% python3 -q
>>> import numpy as np
>>> np.set_printoptions(precision=2, suppress=True, linewidth=120, legacy="1.25")
>>> rd = lambda a: np.round(a, 2) + 0
>>> M = -1 * np.eye(8) + np.eye(8, k=1)
>>> print(M)
[[-1.  1.  0.  0.  0.  0.  0.  0.]
 [ 0. -1.  1.  0.  0.  0.  0.  0.]
 [ 0.  0. -1.  1.  0.  0.  0.  0.]
 [ 0.  0.  0. -1.  1.  0.  0.  0.]
 [ 0.  0.  0.  0. -1.  1.  0.  0.]
 [ 0.  0.  0.  0.  0. -1.  1.  0.]
 [ 0.  0.  0.  0.  0.  0. -1.  1.]
 [ 0.  0.  0.  0.  0.  0.  0. -1.]]
>>> M2 = np.linalg.inv(M)
>>> print(M @ M2)
[[1. 0. 0. 0. 0. 0. 0. 0.]
 [0. 1. 0. 0. 0. 0. 0. 0.]
 [0. 0. 1. 0. 0. 0. 0. 0.]
 [0. 0. 0. 1. 0. 0. 0. 0.]
 [0. 0. 0. 0. 1. 0. 0. 0.]
 [0. 0. 0. 0. 0. 1. 0. 0.]
 [0. 0. 0. 0. 0. 0. 1. 0.]
 [0. 0. 0. 0. 0. 0. 0. 1.]]
>>> print((np.abs(M2) > 1e-9).astype(int))
[[1 1 1 1 1 1 1 1]
 [0 1 1 1 1 1 1 1]
 [0 0 1 1 1 1 1 1]
 [0 0 0 1 1 1 1 1]
 [0 0 0 0 1 1 1 1]
 [0 0 0 0 0 1 1 1]
 [0 0 0 0 0 0 1 1]
 [0 0 0 0 0 0 0 1]]
>>> print(rd(np.linalg.slogdet(M)[0]))
1.0
>>> print(np.allclose(M2, M.T))
False
>>> print(M2)
[[-1. -1. -1. -1. -1. -1. -1. -1.]
 [-0. -1. -1. -1. -1. -1. -1. -1.]
 [-0. -0. -1. -1. -1. -1. -1. -1.]
 [-0. -0. -0. -1. -1. -1. -1. -1.]
 [-0. -0. -0. -0. -1. -1. -1. -1.]
 [-0. -0. -0. -0. -0. -1. -1. -1.]
 [-0. -0. -0. -0. -0. -0. -1. -1.]
 [-0. -0. -0. -0. -0. -0. -0. -1.]]
>>> print(rd(np.linalg.det(M) * np.linalg.det(M2)))
1.0
>>> print(M @ M)
[[ 1. -2.  1.  0.  0.  0.  0.  0.]
 [ 0.  1. -2.  1.  0.  0.  0.  0.]
 [ 0.  0.  1. -2.  1.  0.  0.  0.]
 [ 0.  0.  0.  1. -2.  1.  0.  0.]
 [ 0.  0.  0.  0.  1. -2.  1.  0.]
 [ 0.  0.  0.  0.  0.  1. -2.  1.]
 [ 0.  0.  0.  0.  0.  0.  1. -2.]
 [ 0.  0.  0.  0.  0.  0.  0.  1.]]
>>> Q, V = np.linalg.qr(M[:, :1])[0], np.linalg.qr(M[:, 1:])[0]
>>> sig = np.linalg.svd(Q.T @ V, compute_uv=False)
>>> print(rd(sig))
[0.94]
>>> print(rd(np.degrees(np.arccos(sig.clip(0, 1)))))
[20.7]
>>> u, r1 = M[4], M[3]
>>> print(u @ r1)
-1.0
>>> print(u @ u)
2.0
>>> pr = (u @ r1) / (u @ u) * u
>>> print(rd(np.linalg.norm(u + r1) ** 2 + np.linalg.norm(u - r1) ** 2))
8.0
>>> print(pr)
[-0.  -0.  -0.  -0.   0.5 -0.5 -0.  -0. ]
>>> print(np.linalg.matrix_rank(np.outer(u, r1)))
1
>>> print((r1 - pr) @ u)
0.0
>>> M2 = np.array([[1, 1], [1, 3]])
>>> basis = np.array([[1, -1], [0, 2]])
>>> A = np.kron(M2, basis)
>>> print(A)
[[ 1 -1  1 -1]
 [ 0  2  0  2]
 [ 1 -1  3 -3]
 [ 0  2  0  6]]
>>> Q = A.astype(float).copy()
>>> for j in range(4):
...     Q[:, j] -= Q[:, :j] @ (Q[:, :j].T @ Q[:, j])
...     Q[:, j] /= np.linalg.norm(Q[:, j])
... 
>>> print(rd(Q))
[[ 0.71  0.   -0.71  0.  ]
 [ 0.    0.71  0.   -0.71]
 [ 0.71  0.    0.71  0.  ]
 [ 0.    0.71  0.    0.71]]
>>> print(np.linalg.norm(A, axis=1).argmax())
3
>>> print(rd(np.linalg.norm(A, 2)))
7.81
>>> print(rd(np.linalg.norm(A, "nuc")))
12.65
>>> W0 = np.loadtxt("test7.csv", delimiter=",")
>>> print(W0)
[[ 1.2 -0.7  1.5  0.8 -0.3 -0.7 -2.2 -0.7 -0.8 -0.7  2.5]
 [ 0.1  0.7 -0.2 -0.3 -0.3 -0.7  2.4  1.4  0.2  0.  -2.1]
 [-0.1 -0.4 -0.2 -0.2 -1.2 -0.6 -0.4  0.5 -0.8 -0.4 -0.8]
 [-0.8  0.4  0.2 -0.4  0.1 -1.  -1.2 -0.7  2.1 -0.3 -0.7]
 [-0.4 -0.2 -0.2  0.8  0.4  1.3 -0.1 -0.7 -1.4  1.1 -0.5]
 [ 1.6 -1.2  1.3 -0.1 -0.6 -2.5 -0.2 -1.6 -1.9  1.4  1.1]
 [ 0.4  0.1 -0.3  1.5  0.9  0.   0.3  0.7  0.2  0.5  2. ]
 [-0.4  0.4  1.1 -0.3 -1.7 -0.4 -0.3  0.6 -0.6 -0.7  1.8]
 [-0.1  0.3 -1.   1.1 -0.8  1.3  1.5  0.2 -0.1 -1.5 -0.5]
 [-0.5 -1.5 -0.8 -0.8 -0.7  0.1 -0.6 -1.7 -0.6 -0.5 -0.7]
 [-1.1 -1.4 -0.8 -1.5 -1.   0.3  0.4  0.4  0.1 -0.9  1.3]
 [-0.1 -0.4 -0.8  0.3 -1.  -1.2 -1.1 -1.2  1.  -0.6  0.5]]
>>> hat = W0 @ np.linalg.solve(W0.T @ W0, W0.T)
>>> print(np.allclose(hat @ hat, hat))
True
>>> M2 = np.c_[W0[:, :5] @ np.array([[0, 3, 2, 3, 5],
...     [3, 5, 2, 1, 0],
...     [4, 2, 5, 3, 5],
...     [4, 2, 4, 4, 0],
...     [0, 2, 5, 3, 0]]), np.array([3, 1, 3, 1, 1, 2, 2, 0, 1, 2, 3, 1])]
>>> print(rd(M2))
[[  7.1   4.1  10.2   9.7  13.5   3. ]
 [  0.1   2.2  -2.1  -1.7  -0.5   1. ]
 [ -2.8  -5.5  -8.8  -5.7  -1.5   3. ]
 [  0.4  -0.6  -0.9  -2.7  -3.    1. ]
 [  1.8  -0.2   3.    2.4  -3.    1. ]
 [  1.2   0.    3.9   5.3  14.5   2. ]
 [  5.1   5.9  10.    9.1   0.5   2. ]
 [  4.4  -1.   -4.2  -3.8   3.5   0. ]
 [  1.3  -0.2  -4.2  -1.   -5.5   1. ]
 [-10.9 -13.6 -14.7 -10.7  -6.5   2. ]
 [-13.4 -16.9 -20.  -16.1  -9.5   3. ]
 [ -3.2  -5.3  -8.8  -4.9  -4.5   1. ]]
>>> print(rd(np.linalg.lstsq(W0, M2[:, 0])[0]))
[0. 3. 4. 4. 0. 0. 0. 0. 0. 0. 0.]
>>> t3 = np.stack([W0, 4 * W0, W0[::-1]])
>>> print(t3.shape)
(3, 12, 11)
>>> print(rd(np.linalg.norm(t3, axis=(1, 2))))
[11.21 44.85 11.21]
>>> J = np.load("x.npy")
>>> print(J)
[[ 0.  0.  0.  0.  0.  0.]
 [ 0. -2. -3. -1.  2. -2.]
 [ 0.  0.  3. -3.  2.  1.]
 [ 0.  2.  2.  0. -2. -3.]
 [ 0.  1. -1.  2.  3. -2.]
 [ 0.  0.  0.  0.  3.  2.]]
>>> print(np.linalg.cond(J) > 100)
True
>>> print(np.linalg.matrix_rank(J, rtol=0.1))
4
>>> print(rd(np.linalg.norm(J, 2) / np.linalg.norm(J)))
0.62
>>> print(np.argsort(-np.linalg.norm(J, axis=0).round(6), kind="stable")[:3])
[4 2 5]
>>> print([round(float(x), 2) for x in np.linalg.svd(J, compute_uv=False)[:3]])
[6.13, 5.62, 4.1]
>>> data = np.loadtxt("out15.csv", delimiter=",")
>>> print(data)
[[-20.96  11.21 -30.23  -9.54  19.28  19.38 -19.85  19.74 -31.02  -1.04]
 [-18.87   8.76 -30.32 -10.23  19.96  18.98 -19.75  19.31 -29.53  -1.06]
 [-19.08  11.01 -29.12  -7.38  19.89  21.38 -20.13  20.19 -30.59   1.71]
 [-19.97  10.67 -30.87  -9.86  22.75  20.66 -22.17  18.61 -30.98   0.78]
 [-20.92  12.63 -30.04 -11.19  19.84  19.23 -19.35  17.39 -30.21   1.53]
 [-21.13  10.51 -30.76  -8.75  19.55  22.01 -20.47  19.69 -29.98  -0.85]
 [-19.38  11.34 -29.08  -8.96  21.21  18.71 -20.12  20.63 -31.66  -0.11]
 [-19.6    9.86 -28.63 -11.68  20.58  18.88 -22.24  20.09 -29.72  -1.29]
 [-21.51  11.86 -30.95  -9.28  20.36  19.35 -19.21  19.22 -28.97  -0.13]
 [-20.92   9.71 -32.04 -11.78  20.45  17.37 -19.51  19.72 -29.28  -0.12]
 [-19.43   9.67 -30.67  -9.55  21.4   19.63 -19.74  19.96 -30.84   1.21]
 [-19.86  11.41 -29.82 -11.58  21.02  18.05 -20.25  21.14 -28.21   1.16]
 [-21.5   10.62 -31.51  -8.9   21.36  19.44 -19.72  20.45 -29.39  -0.82]
 [-21.76   9.36 -30.58 -10.7   20.08  18.65 -17.18  20.49 -30.13   0.18]
 [-18.95  12.18 -29.16 -12.59  20.98  19.6  -20.28  19.98 -28.17  -1.71]
 [-21.49  10.7  -28.88 -10.37  21.84  21.09 -20.11  20.62 -28.92   0.48]
 [-20.08  10.82 -27.92  -8.12  19.76  19.01 -18.53  19.82 -28.06   2.4 ]
 [-22.06  11.31 -31.06  -9.78  19.48  20.63 -21.37  17.64 -29.4    0.82]
 [-19.79   9.99 -29.69 -10.4   20.65  19.23 -19.71  19.98 -28.87  -0.71]
 [-19.18  10.63 -29.14 -12.19  18.45  18.8  -20.84  21.48 -30.06  -0.22]
 [-20.13  12.27 -33.56  -9.21  20.35  19.81 -20.15  17.95 -30.54   1.45]
 [-18.15  10.27 -30.49 -10.69  20.64  17.55 -18.46  19.76 -28.31  -1.26]
 [-18.51   8.82 -27.97 -11.25  18.76  19.7  -19.11  20.1  -28.86   0.38]
 [-18.87   7.8  -30.5   -9.68  20.78  19.73 -20.53  19.21 -29.46   1.66]
 [-19.8    8.85 -31.56  -9.7   22.14  20.51 -21.18  20.24 -31.51  -1.37]
 [-19.28   9.34 -27.93  -9.6   20.92  20.14 -20.42  20.37 -30.2   -0.85]
 [-21.89  11.04 -29.46  -9.94  20.43  20.74 -20.29  21.22 -28.72  -1.44]
 [-20.25   9.44 -29.71  -9.47  19.28  19.45 -20.05  19.69 -30.33   0.47]
 [-20.58  10.94 -29.64 -11.12  20.77  18.22 -19.64  20.21 -28.89  -0.86]
 [-18.19  10.41 -29.76 -10.39  20.93  21.22 -19.94  20.89 -29.56   0.76]
 [-19.93  10.15 -29.49  -7.84  20.24  19.62 -19.1   19.28 -30.33  -1.35]
 [-20.16   9.64 -30.98 -10.29  21.61  22.48 -21.26  19.16 -27.93   0.77]
 [-20.44   9.1  -30.43  -9.99  20.28  19.89 -19.63  19.89 -29.64   0.39]
 [-19.71  10.12 -30.56 -10.28  20.98  19.32 -20.43  20.43 -30.37  -1.43]
 [-19.53   8.53 -29.02  -9.27  19.99  19.19 -21.89  20.27 -30.38  -1.75]
 [-19.82   9.71 -30.39 -11.31  22.14  19.32 -19.14  18.59 -28.79  -0.69]
 [-18.91  10.27 -30.03 -10.21  19.12  20.26 -17.02  21.5  -30.31  -0.35]
 [-20.08  10.57 -33.3  -11.59  18.39  19.87 -19.89  20.88 -28.07   1.24]
 [-22.94  11.04 -28.76 -11.12  19.82  19.45 -18.66  19.45 -30.4   -0.21]
 [-20.57  10.81 -29.21 -10.6   20.2   20.67 -18.2   21.39 -29.95   0.41]
 [-19.81   9.18 -29.25 -10.95  19.9   19.55 -20.03  19.9  -32.92  -0.23]
 [-19.23  10.37 -31.2  -10.23  21.48  20.56 -20.42  19.08 -31.54  -0.57]]
>>> print(round(np.log10(np.linalg.cond(data))))
2
>>> print(np.linalg.cond(data) > 100)
False
